% python3 -q
>>> import numpy as np
>>> import numpy.linalg as la
>>> np.set_printoptions(precision=2, suppress=True, linewidth=160, sign=" ")
>>> arr = np.load("x.npy")
>>> arr
array([[-2.16, -1.59, -1.09],
       [-0.89, -0.71, -0.45],
       [ 0.22,  0.18,  0.11],
       [ 4.77,  3.57,  2.41],
       [-2.48, -1.84, -1.25],
       [ 4.19,  3.14,  2.09],
       [ 2.16,  1.63,  1.1 ],
       [ 5.58,  4.17,  2.79],
       [-2.34, -1.73, -1.15],
       [ 2.15,  1.56,  1.04],
       [-8.41, -6.25, -4.17],
       [-6.6 , -4.93, -3.29],
       [ 1.89,  1.37,  0.95],
       [ 5.57,  4.17,  2.81],
       [ 2.72,  2.04,  1.4 ],
       [-1.17, -0.88, -0.59],
       [ 6.42,  4.83,  3.2 ],
       [ 4.51,  3.43,  2.28]])
>>> dist = la.norm(arr[:, None] - arr[None], axis=-1)
>>> np.flatnonzero(dist[8] < dist.mean() / 2)
array([  0,   1,   4,   8,  15])
>>> dist[8].round(6).argsort(kind="stable")[:4]
array([  8,   4,   0,  15])
>>> np.unravel_index(dist.round(6).argmax(), dist.shape)
(np.int64(10), np.int64(16))
>>> x = np.array([-5, 3, 1])
>>> y = arr @ x
>>> np.round(la.pinv(arr) @ arr, 2) + 0
array([[ 1.,  0.,  0.],
       [ 0.,  1.,  0.],
       [ 0.,  0.,  1.]])
>>> rng = np.random.default_rng(1062)
>>> y = y + 0.1 * rng.normal(size=18)
>>> y
array([  4.98,   1.95,  -0.46, -10.95,   5.7 ,  -9.41,  -4.92, -12.71,   5.39,  -5.08,  19.08,  14.93,  -4.3 , -12.51,  -6.  ,   2.54, -14.48, -10.01])
>>> c, *_ = la.lstsq(arr, y)
>>> np.round(arr.T @ (y - arr @ c), 2) + 0
array([ 0.,  0.,  0.])
>>> [round(float(la.norm(la.solve(arr.T @ arr + lam * np.eye(3), arr.T @ y))), 2) for lam in (0, 1, 10, 100)]
[5.1, 1.68, 1.65, 1.43]
>>> out = np.array([[2, 2], [3, 0], [3, 1]])
>>> np.vstack([arr, out.T]).shape
(20, 3)
>>> la.matrix_rank(arr @ out)
np.int64(2)
>>> r0 = np.array([3, -5, 5])
>>> np.convolve(arr[9], r0)
array([ 6.45, -6.07,  6.07,  2.6 ,  5.2 ])
>>> np.cross(arr[9, :3], arr[7, :3])
array([ 0.02, -0.2 ,  0.26])
>>> np.correlate(arr[9], arr[7], "full")
array([  6.  ,  13.32,  21.4 ,  13.04,   5.8 ])
